% python3 -q
>>> import numpy as np
>>> from numpy import linalg as LA
>>> np.set_printoptions(precision=4, suppress=True, linewidth=100)
>>> K = np.load("mat.npy")
>>> K
array([[ 4. , -0.5, -0.6,  0.3],
       [ 1.5, -0.5,  0.7,  0.2],
       [-0.5, -0.7, -1.2,  2.4],
       [-0.5,  1.6, -0.1, -0.9]])
>>> round(np.abs(LA.eigvals(K)).max(), 4)
np.float64(3.926)
>>> K.inv()
Traceback (most recent call last):
  File "<python-input-6>", line 1, in <module>
    K.inv()
    ^^^^^
AttributeError: 'numpy.ndarray' object has no attribute 'inv'
>>> assert K == K.T
Traceback (most recent call last):
  File "<python-input-7>", line 1, in <module>
    assert K == K.T
           ^^^^^^^^
ValueError: The truth value of an array with more than one element is ambiguous. Use a.any() or a.all()
>>> np.trace(K)
np.float64(1.4)
>>> M2 = K / np.sqrt((K ** 2).mean(axis=1, keepdims=True))
>>> K - K.mean(axis=1, keepdims=True)
array([[ 3.2  , -1.3  , -1.4  , -0.5  ],
       [ 1.025, -0.975,  0.225, -0.275],
       [-0.5  , -0.7  , -1.2  ,  2.4  ],
       [-0.525,  1.575, -0.125, -0.925]])
>>> LA.norm(M2, axis=1)
array([2., 2., 2., 2.])
>>> w1 = np.array([[0, 5], [2, 0], [0, 3], [3, 4]])
>>> c = np.array([-3, 1])
>>> hid = np.maximum(K @ w1 + c, 0)
>>> hid
array([[ 0. , 20.4],
       [ 0. , 11.4],
       [ 2.8,  4.5],
       [ 0. ,  0. ]])
>>> (hid > 0).astype(int)
array([[0, 1],
       [0, 1],
       [1, 1],
       [0, 0]])
>>> (hid > 0).mean(axis=0)
array([0.25, 0.75])
>>> W2 = np.array([[5, 5], [8, 0]])
>>> w1 @ W2
array([[40,  0],
       [10, 10],
       [24,  0],
       [47, 15]])
>>> (hid @ W2).round(6).argmax(axis=1)
array([0, 0, 0, 0])
>>> blk = np.stack([hid, 3 * hid, hid[::-1]])
>>> blk.sum(axis=0)
array([[ 0. , 81.6],
       [ 2.8, 50.1],
       [11.2, 29.4],
       [ 0. , 20.4]])
>>> LA.norm(blk, axis=(1, 2))
array([23.9627, 71.888 , 23.9627])
>>> LA.matrix_rank(blk.reshape(3, -1))
np.int64(2)
>>> LA.matrix_rank(blk)
array([2, 2, 2])
>>> blk.shape
(3, 4, 2)
>>> M2 = np.array([[3, 5, 1, 4, 2, 5],
...     [5, 3, 1, 3, 3, 4],
...     [1, 3, 0, 2, 1, 0],
...     [0, 1, 2, 5, 2, 4],
...     [1, 4, 2, 4, 2, 4],
...     [2, 3, 0, 2, 5, 4]])
>>> A = np.tril(M2)
>>> A
array([[3, 0, 0, 0, 0, 0],
       [5, 3, 0, 0, 0, 0],
       [1, 3, 0, 0, 0, 0],
       [0, 1, 2, 5, 0, 0],
       [1, 4, 2, 4, 2, 0],
       [2, 3, 0, 2, 5, 4]])
>>> # null space of dimension 1
>>> np.allclose(A @ A.T, A.T @ A)
False
>>> (A - A.T) / 2
array([[ 0. , -2.5, -0.5,  0. , -0.5, -1. ],
       [ 2.5,  0. , -1.5, -0.5, -2. , -1.5],
       [ 0.5,  1.5,  0. , -1. , -1. ,  0. ],
       [ 0. ,  0.5,  1. ,  0. , -2. , -1. ],
       [ 0.5,  2. ,  1. ,  2. ,  0. , -2.5],
       [ 1. ,  1.5,  0. ,  1. ,  2.5,  0. ]])
>>> A @ A
array([[ 9,  0,  0,  0,  0,  0],
       [30,  9,  0,  0,  0,  0],
       [18,  9,  0,  0,  0,  0],
       [ 7, 14, 10, 25,  0,  0],
       [27, 30, 12, 28,  4,  0],
       [34, 43, 14, 38, 30, 16]])
>>> (A + A.T) / 2
array([[3. , 2.5, 0.5, 0. , 0.5, 1. ],
       [2.5, 3. , 1.5, 0.5, 2. , 1.5],
       [0.5, 1.5, 0. , 1. , 1. , 0. ],
       [0. , 0.5, 1. , 5. , 2. , 1. ],
       [0.5, 2. , 1. , 2. , 2. , 2.5],
       [1. , 1.5, 0. , 1. , 2.5, 4. ]])
>>> np.round(LA.det(A), 4)
np.float64(-0.0)
>>> u, v = A[4], A[0]
>>> u @ v
np.int64(3)
>>> u @ u
np.int64(41)
>>> p = (u @ v) / (u @ u) * u
>>> np.round(LA.norm(u + v) ** 2 + LA.norm(u - v) ** 2, 4)
np.float64(100.0)
>>> round((v - p) @ u, 4)
np.float64(0.0)
>>> v - p
array([ 2.9268, -0.2927, -0.1463, -0.2927, -0.1463,  0.    ])
>>> J = 2 * np.eye(4) + np.eye(4, k=1)
>>> J
array([[2., 1., 0., 0.],
       [0., 2., 1., 0.],
       [0., 0., 2., 1.],
       [0., 0., 0., 2.]])
>>> # triangular: eigenvalues sit on the diagonal
>>> rng = np.random.default_rng(8699)
>>> M2 = J + rng.integers(-2, 3, (4, 3)) @ rng.integers(-2, 3, (3, 4))
>>> M2
array([[ 0., -1.,  2.,  1.],
       [ 2.,  8., -1.,  1.],
       [ 2., -2.,  0., -3.],
       [ 5.,  3., -5., -3.]])
>>> np.round(LA.svd(M2 - J, compute_uv=False), 4) + 0
array([11.1184,  6.8034,  0.3083,  0.    ])
>>> LA.matrix_rank(M2 - J, tol=1e-8)
np.int64(3)
>>> np.abs(M2 - J).sum(axis=1)
array([ 7., 11., 10., 18.])
>>> LA.cond(A) > 100
np.True_
>>> rank = LA.matrix_rank(A)
>>> rank
np.int64(5)
>>> null = LA.svd(A)[2][rank:].T
>>> LA.matrix_rank(A.T @ A), LA.matrix_rank(A @ A.T)
(np.int64(5), np.int64(5))
>>> null.shape
(6, 1)
>>> [int(LA.matrix_rank(A[:, :j + 1])) for j in range(6)]
[1, 2, 3, 4, 5, 5]
>>> np.allclose(A @ null, 0)
True
>>> [int(LA.matrix_rank(np.delete(A, i, axis=0))) for i in range(6)]
[5, 5, 5, 4, 4, 4]
>>> u = np.array([-2, 0])
>>> np.array([np.convolve(row, u, "same") for row in J])
array([[-4., -2.,  0.,  0.],
       [ 0., -4., -2.,  0.],
       [ 0.,  0., -4., -2.],
       [ 0.,  0.,  0., -4.]])
>>> np.convolve(J[2], u)
array([ 0.,  0., -4., -2.,  0.])
>>> np.cross(J[2, :3], J[0, :3])
array([-2.,  4.,  0.])
>>> W0 = np.load("data.npy")
>>> W0
array([[ -0.9885,   7.8605,   0.0529, -21.8502],
       [  0.821 ,  48.6442,  -1.6034,  -9.9613],
       [  1.3732, -10.7342,   3.7197,   3.6491],
       [ -0.0516,  30.9496,  -0.1522,   4.7413],
       [ -6.7895,  -5.1095,   1.7206,  -9.7587],
       [ -1.372 , -24.458 ,   3.6997, -18.655 ],
       [ -0.9815,  53.5665,   5.6754,   0.4894],
       [  0.7604,   1.9738,  11.4129,  -0.1384],
       [ -2.0719, -15.0278,   0.3396,  -1.8332],
       [  1.774 , -27.0168,  -2.5239,   4.8002],
       [ -0.176 ,   1.9511,  -5.8885,   4.4166]])
>>> W0.reshape(-1, 2)
array([[ -0.9885,   7.8605],
       [  0.0529, -21.8502],
       [  0.821 ,  48.6442],
       [ -1.6034,  -9.9613],
       [  1.3732, -10.7342],
       [  3.7197,   3.6491],
       [ -0.0516,  30.9496],
       [ -0.1522,   4.7413],
       [ -6.7895,  -5.1095],
       [  1.7206,  -9.7587],
       [ -1.372 , -24.458 ],
       [  3.6997, -18.655 ],
       [ -0.9815,  53.5665],
       [  5.6754,   0.4894],
       [  0.7604,   1.9738],
       [ 11.4129,  -0.1384],
       [ -2.0719, -15.0278],
       [  0.3396,  -1.8332],
       [  1.774 , -27.0168],
       [ -2.5239,   4.8002],
       [ -0.176 ,   1.9511],
       [ -5.8885,   4.4166]])
>>> W0.reshape(2, -1)
array([[ -0.9885,   7.8605,   0.0529, -21.8502,   0.821 ,  48.6442,  -1.6034,  -9.9613,   1.3732,
        -10.7342,   3.7197,   3.6491,  -0.0516,  30.9496,  -0.1522,   4.7413,  -6.7895,  -5.1095,
          1.7206,  -9.7587,  -1.372 , -24.458 ],
       [  3.6997, -18.655 ,  -0.9815,  53.5665,   5.6754,   0.4894,   0.7604,   1.9738,  11.4129,
         -0.1384,  -2.0719, -15.0278,   0.3396,  -1.8332,   1.774 , -27.0168,  -2.5239,   4.8002,
         -0.176 ,   1.9511,  -5.8885,   4.4166]])
>>> W0.ravel(order="F")
array([ -0.9885,   0.821 ,   1.3732,  -0.0516,  -6.7895,  -1.372 ,  -0.9815,   0.7604,  -2.0719,
         1.774 ,  -0.176 ,   7.8605,  48.6442, -10.7342,  30.9496,  -5.1095, -24.458 ,  53.5665,
         1.9738, -15.0278, -27.0168,   1.9511,   0.0529,  -1.6034,   3.7197,  -0.1522,   1.7206,
         3.6997,   5.6754,  11.4129,   0.3396,  -2.5239,  -5.8885, -21.8502,  -9.9613,   3.6491,
         4.7413,  -9.7587, -18.655 ,   0.4894,  -0.1384,  -1.8332,   4.8002,   4.4166])
>>> blk = W0.reshape(11, 2, -1)
>>> blk[:, 0]
array([[ -0.9885,   7.8605],
       [  0.821 ,  48.6442],
       [  1.3732, -10.7342],
       [ -0.0516,  30.9496],
       [ -6.7895,  -5.1095],
       [ -1.372 , -24.458 ],
       [ -0.9815,  53.5665],
       [  0.7604,   1.9738],
       [ -2.0719, -15.0278],
       [  1.774 , -27.0168],
       [ -0.176 ,   1.9511]])
>>> blk.transpose(1, 0, 2)
array([[[ -0.9885,   7.8605],
        [  0.821 ,  48.6442],
        [  1.3732, -10.7342],
        [ -0.0516,  30.9496],
        [ -6.7895,  -5.1095],
        [ -1.372 , -24.458 ],
        [ -0.9815,  53.5665],
        [  0.7604,   1.9738],
        [ -2.0719, -15.0278],
        [  1.774 , -27.0168],
        [ -0.176 ,   1.9511]],

       [[  0.0529, -21.8502],
        [ -1.6034,  -9.9613],
        [  3.7197,   3.6491],
        [ -0.1522,   4.7413],
        [  1.7206,  -9.7587],
        [  3.6997, -18.655 ],
        [  5.6754,   0.4894],
        [ 11.4129,  -0.1384],
        [  0.3396,  -1.8332],
        [ -2.5239,   4.8002],
        [ -5.8885,   4.4166]]])
>>> np.einsum("ihd,jhd->hij", blk, blk).shape
(2, 11, 11)
>>> np.swapaxes(blk, 1, 2)[6]
array([[-0.9815,  5.6754],
       [53.5665,  0.4894]])
